% python3 -q
>>> import numpy as np
>>> from numpy import linalg as LA
>>> np.set_printoptions(precision=2, suppress=True, linewidth=200, floatmode="fixed")
>>> def rd(a):
...     return np.round(a, 2) + 0
... 
>>> M = np.load("layer6.npy")
>>> M
array([[3, 1, 2, 3],
       [0, 1, 2, 0],
       [0, 0, 1, 3],
       [0, 0, 0, 1]])
>>> B = M / np.sqrt((M ** 2).mean(axis=1, keepdims=True))
>>> print(M - M.mean(axis=1, keepdims=True))
[[ 0.75 -1.25 -0.25  0.75]
 [-0.75  0.25  1.25 -0.75]
 [-1.00 -1.00  0.00  2.00]
 [-0.25 -0.25 -0.25  0.75]]
>>> rd(B[1])
array([0.00, 0.89, 1.79, 0.00])
>>> print(LA.matrix_rank(M - M.mean(axis=1, keepdims=True)))
3
>>> K = np.loadtxt("data.csv", delimiter=",")
>>> K
array([[0.00, 3.00, 7.00, 2.00],
       [0.00, 0.00, 1.00, 9.00],
       [0.00, 0.00, 0.00, 4.00],
       [0.00, 0.00, 0.00, 0.00]])
>>> x0 = np.array([2, 2, 1, 0])
>>> h = np.maximum(K @ x0, 0)
>>> print(h)
[13.00  1.00  0.00  0.00]
>>> rd(np.tanh(K @ x0))
array([1.00, 0.76, 0.00, 0.00])
>>> np.maximum(K @ x0, 0) - np.maximum(-K @ x0, 0)
array([13.00,  1.00,  0.00,  0.00])
>>> feats = np.load("block14.npy")
>>> feats
array([[5.00, 0.00, 0.00],
       [0.00, 2.00, 1.00],
       [0.00, 2.00, 0.00]])
>>> np.flatnonzero(LA.matrix_power((feats != 0) + (feats.T != 0) + np.eye(3), 3)[0])
array([0])
>>> rd(LA.det(feats))
np.float64(-10.0)
>>> rd(np.sort(LA.eigvals(feats).real))
array([-0.73,  2.73,  5.00])
>>> (feats != 0).astype(int)
array([[1, 0, 0],
       [0, 1, 1],
       [0, 1, 0]])
>>> x0 = np.array([3, 2, 0])
>>> h = np.maximum(feats @ x0, 0)
>>> np.flatnonzero(h > 1e-9)
array([0, 1, 2])
>>> rd(np.tanh(feats @ x0))
array([1.00, 1.00, 1.00])
>>> h
array([15.00,  4.00,  4.00])
>>> F = np.loadtxt("test10.csv", delimiter=",")
>>> print(F)
[[ 15.00 -19.00 -17.00]
 [-19.00  28.00  18.00]
 [-17.00  18.00  28.00]]
>>> evals, vecs = LA.eig(F)
>>> rd(np.sort(LA.eigvals(F @ F)))
array([   0.29,  103.05, 3637.67])
>>> print(rd(F @ vecs[:, 0] - evals[0] * vecs[:, 0]))
[0.00 0.00 0.00]
>>> data = np.loadtxt("sample5.csv", delimiter=",")
>>> data
array([[2.00, 1.00, 0.00],
       [2.00, 1.00, 0.00],
       [2.00, 1.00, 0.00],
       [2.00, 1.00, 0.00],
       [2.00, 1.00, 0.00],
       [2.00, 1.00, 0.00],
       [2.00, 1.00, 0.00],
       [2.00, 1.00, 0.00],
       [2.00, 1.00, 0.00],
       [2.00, 1.00, 0.00],
       [2.00, 1.00, 0.00],
       [2.00, 1.00, 0.00],
       [2.00, 1.00, 0.00],
       [2.00, 1.00, 0.00]])
>>> left, sv, VT = LA.svd(data)
>>> vecs = VT[:(sv > 1e-8).sum()]
>>> rng = np.random.default_rng(11625)
>>> x0 = data[9] + -3 * data[10] + rng.integers(2) * np.eye(3)[0]
>>> x0
array([-4.00, -2.00,  0.00])
>>> LA.matrix_rank(np.vstack([data, x0]))
np.int64(1)
>>> rd(vecs.T @ vecs)
array([[0.80, 0.40, 0.00],
       [0.40, 0.20, 0.00],
       [0.00, 0.00, 0.00]])
>>> rk = LA.matrix_rank(data)
>>> rk
np.int64(1)
>>> ns = LA.svd(data)[2][rk:].T
>>> LA.matrix_rank(data.T @ data), LA.matrix_rank(data @ data.T)
(np.int64(1), np.int64(1))
>>> np.allclose(data @ ns, 0)
True
>>> print([int(LA.matrix_rank(np.delete(data, i, axis=0))) for i in range(14)])
[1, 1, 1, 1, 1, 1, 1, 1, 1, 1, 1, 1, 1, 1]
>>> [int(LA.matrix_rank(data[:i])) for i in range(1, len(data) + 1)]
[1, 1, 1, 1, 1, 1, 1, 1, 1, 1, 1, 1, 1, 1]
>>> rd(ns @ ns.T)
array([[ 0.20, -0.40,  0.00],
       [-0.40,  0.80,  0.00],
       [ 0.00,  0.00,  1.00]])
>>> mat = np.load("w.npy")
>>> mat
array([[ 0,  0, -2, -1,  1],
       [ 0,  0,  3, -4,  1],
       [ 0,  0,  0,  0,  1],
       [ 0,  0,  0,  0, -4],
       [ 0,  0,  0,  0,  0]])
>>> def softmax(z):
...     e = np.exp(z - z.max(axis=-1, keepdims=True))
...     return e / e.sum(axis=-1, keepdims=True)
... 
>>> softmax(mat[4] + -3)
array([0.20, 0.20, 0.20, 0.20, 0.20])
>>> rd(softmax(mat).sum(axis=1))
array([1.00, 1.00, 1.00, 1.00, 1.00])
>>> print(softmax(mat[4]))
[0.20 0.20 0.20 0.20 0.20]
>>> scores = mat @ mat.T / np.sqrt(5)
>>> rd(softmax(scores))
array([[0.81, 0.04, 0.09, 0.01, 0.06],
       [0.00, 1.00, 0.00, 0.00, 0.00],
       [0.27, 0.27, 0.27, 0.03, 0.17],
       [0.00, 0.00, 0.00, 1.00, 0.00],
       [0.20, 0.20, 0.20, 0.20, 0.20]])
>>> softmax(scores).round(6).argmax(axis=1)
array([0, 1, 0, 3, 0])
>>> rd(softmax(scores + np.triu(np.full(scores.shape, -np.inf), 1)))
array([[1.00, 0.00, 0.00, 0.00, 0.00],
       [0.00, 1.00, 0.00, 0.00, 0.00],
       [0.33, 0.33, 0.33, 0.00, 0.00],
       [0.00, 0.00, 0.00, 1.00, 0.00],
       [0.20, 0.20, 0.20, 0.20, 0.20]])
>>> LA.matrix_rank(mat - mat[0, 0] * np.eye(5))
np.int64(3)
>>> J = np.loadtxt("out1.csv", delimiter=",")
>>> J
array([[ 0.00, -1.10, -1.60],
       [-1.00,  0.60, -0.30],
       [ 0.00, -1.80,  0.30],
       [-0.30, -0.60,  0.00],
       [ 0.00,  1.50, -0.80],
       [-1.50,  0.10, -0.30],
       [ 0.10, -0.90, -0.40],
       [ 0.00,  0.50,  0.00],
       [-1.40,  0.00,  1.40],
       [-1.30, -1.90, -0.60],
       [ 0.30,  1.20,  1.30],
       [ 0.40,  1.00,  0.00],
       [-0.20,  0.90,  0.90],
       [ 1.00, -1.00, -2.40],
       [ 0.40, -0.70,  0.80],
       [ 0.40, -0.70, -0.10],
       [ 0.60, -1.00, -0.50],
       [ 4.00,  4.00,  5.00],
       [-1.10, -1.30,  0.30],
       [ 0.80,  0.80,  0.30],
       [ 0.70,  0.00, -0.40],
       [ 1.20, -1.90, -0.80],
       [ 0.10,  0.80, -1.00],
       [-1.10,  0.80,  0.70],
       [ 0.90,  1.60, -0.50]])
>>> rd(softmax(J).sum(axis=1))
array([1.00, 1.00, 1.00, 1.00, 1.00, 1.00, 1.00, 1.00, 1.00, 1.00, 1.00, 1.00, 1.00, 1.00, 1.00, 1.00, 1.00, 1.00, 1.00, 1.00, 1.00, 1.00, 1.00, 1.00, 1.00])
>>> rd(softmax(J[14] + -3))
array([0.35, 0.12, 0.53])
>>> rd(softmax(J[14]))
array([0.35, 0.12, 0.53])
>>> scores = J @ J.T / np.sqrt(3)
>>> softmax(scores).round(6).argmax(axis=1)
array([13,  5,  2,  9,  4,  5, 21, 17,  8,  9, 17, 17, 17, 13, 17, 21, 21, 17,  9, 17, 13, 21,  4,  8, 17])
>>> rd(softmax(scores)[14] @ J)
array([0.65, 0.25, 0.81])
